$ python -q
>>> import numpy as np
>>> np.set_printoptions(suppress=True, linewidth=140)
>>> J = np.load("test0.npy")
>>> print(J)
[[ 1  1  1  1  1  1  1  1]
 [ 1 -1  1 -1 -1  1 -1  1]
 [ 1  1 -1 -1 -1 -1  1  1]]
>>> B = J / np.sqrt((J ** 2).mean(axis=1, keepdims=True))
>>> print(np.linalg.matrix_rank(B) == np.linalg.matrix_rank(J))
True
>>> print(B[1])
[ 1. -1.  1. -1. -1.  1. -1.  1.]
>>> print(J - J.mean(axis=1, keepdims=True))
[[ 0.  0.  0.  0.  0.  0.  0.  0.]
 [ 1. -1.  1. -1. -1.  1. -1.  1.]
 [ 1.  1. -1. -1. -1. -1.  1.  1.]]
>>> print(np.linalg.matrix_rank(J - J.mean(axis=1, keepdims=True)))
2
>>> print(np.round(np.linalg.norm(B, axis=1), 2))
[2.83 2.83 2.83]
>>> r0, g = J[1], J[0]
>>> print(r0 @ r0)
8
>>> pr = (r0 @ g) / (r0 @ r0) * r0
>>> print(round(np.linalg.norm(r0 + g) ** 2 + np.linalg.norm(r0 - g) ** 2, 2))
32.0
>>> C2 = J.T @ J
>>> print(C2)
[[ 3  1  1 -1 -1  1  1  3]
 [ 1  3 -1  1  1 -1  3  1]
 [ 1 -1  3  1  1  3 -1  1]
 [-1  1  1  3  3  1  1 -1]
 [-1  1  1  3  3  1  1 -1]
 [ 1 -1  3  1  1  3 -1  1]
 [ 1  3 -1  1  1 -1  3  1]
 [ 3  1  1 -1 -1  1  1  3]]
>>> print(np.allclose(C2, C2.T))
True
>>> print((J @ J.T).shape)
(3, 3)
>>> print(np.trace(C2), (J ** 2).sum())
24 24
>>> print(np.diag(C2))
[3 3 3 3 3 3 3 3]
>>> X = np.array([[3.0, 0.0, 0.0, 0.0],
...     [0.0, 3.0, 0.0, 2.0],
...     [0.0, 0.0, 3.0, 0.0],
...     [0.0, 2.0, 0.0, 3.0]])
>>> r0, g = X[3], X[2]
>>> print(r0 @ r0)
13.0
>>> pr = (r0 @ g) / (r0 @ r0) * r0
>>> print((g - pr) @ r0)
0.0
>>> print(g - pr)
[0. 0. 3. 0.]
>>> print(np.round(np.linalg.eigvals(X), 2))
[5. 1. 3. 3.]
>>> print(np.einsum("ii->", X))
12.0
>>> print(round(np.linalg.eigvals(X).sum().real, 2))
12.0
>>> print(np.round(np.poly(X), 2))
[  1. -12.  50. -84.  45.]
>>> print(np.einsum("ij,ji->", X, X))
44.0
>>> print(round(np.linalg.det(2 * X), 2), np.round(np.linalg.det(X), 2))
720.0 45.0
>>> r0 = np.array([2, 5, -2, 3])
>>> B = X + np.outer(r0, np.eye(4)[1])
>>> print(round(float(np.linalg.det(B) / np.linalg.det(X)), 2), round(float(1 + np.linalg.solve(X, r0)[1]), 2))
2.8 2.8
>>> print(np.linalg.matrix_rank(np.linalg.inv(B) - np.linalg.inv(X), tol=1e-8))
1
>>> print(np.linalg.matrix_rank(B - X))
1
>>> ev, evecs = np.linalg.eig(X)
>>> print(np.round(np.sort(np.linalg.eigvals(np.linalg.inv(X))), 2))
[0.2  0.33 0.33 1.  ]
>>> print(np.round(np.sort(np.linalg.eigvals(X.T)), 2))
[1. 3. 3. 5.]
>>> print(np.round(X @ evecs[:, 0] - ev[0] * evecs[:, 0], 2) + 0)
[0. 0. 0. 0.]
>>> print(ev.round(2))
[5. 1. 3. 3.]
>>> A = np.maximum(np.array([[-4],
...     [-3],
...     [0],
...     [4],
...     [4],
...     [-4],
...     [-3],
...     [4],
...     [-4],
...     [1],
...     [1],
...     [1],
...     [-5],
...     [-1],
...     [-5],
...     [-3],
...     [-1],
...     [5],
...     [-4],
...     [3],
...     [2],
...     [-3],
...     [1]]) @ np.array([[0, 1, 2]]) + np.array([-2, -5, -1]), 0)
>>> print(A)
[[0 0 0]
 [0 0 0]
 [0 0 0]
 [0 0 7]
 [0 0 7]
 [0 0 0]
 [0 0 0]
 [0 0 7]
 [0 0 0]
 [0 0 1]
 [0 0 1]
 [0 0 1]
 [0 0 0]
 [0 0 0]
 [0 0 0]
 [0 0 0]
 [0 0 0]
 [0 0 9]
 [0 0 0]
 [0 0 5]
 [0 0 3]
 [0 0 0]
 [0 0 1]]
>>> # column 2 is much longer than the rest
>>> print(A[:, 1] @ A[:, 0])
0
>>> print(np.round(np.linalg.svd(A, compute_uv=False), 2))
[16.31  0.    0.  ]
>>> B = np.array([[8, 0, 1], [0, 0, 5], [7, 5, 0]])
>>> print(np.einsum("ik,kj->ji", A, B))
[[ 0  0  0 49 49  0  0 49  0  7  7  7  0  0  0  0  0 63  0 35 21  0  7]
 [ 0  0  0 35 35  0  0 35  0  5  5  5  0  0  0  0  0 45  0 25 15  0  5]
 [ 0  0  0  0  0  0  0  0  0  0  0  0  0  0  0  0  0  0  0  0  0  0  0]]
>>> B @ A
Traceback (most recent call last):
  File "<python-input-49>", line 1, in <module>
    B @ A
    ~~^~~
ValueError: matmul: Input operand 1 has a mismatch in its core dimension 0, with gufunc signature (n?,k),(k,m?)->(n?,m?) (size 23 is different from 3)
>>> print(np.linalg.matrix_rank(A @ B))
1
>>> print(np.einsum("ij,ij->i", A, A))
[ 0  0  0 49 49  0  0 49  0  1  1  1  0  0  0  0  0 81  0 25  9  0  1]
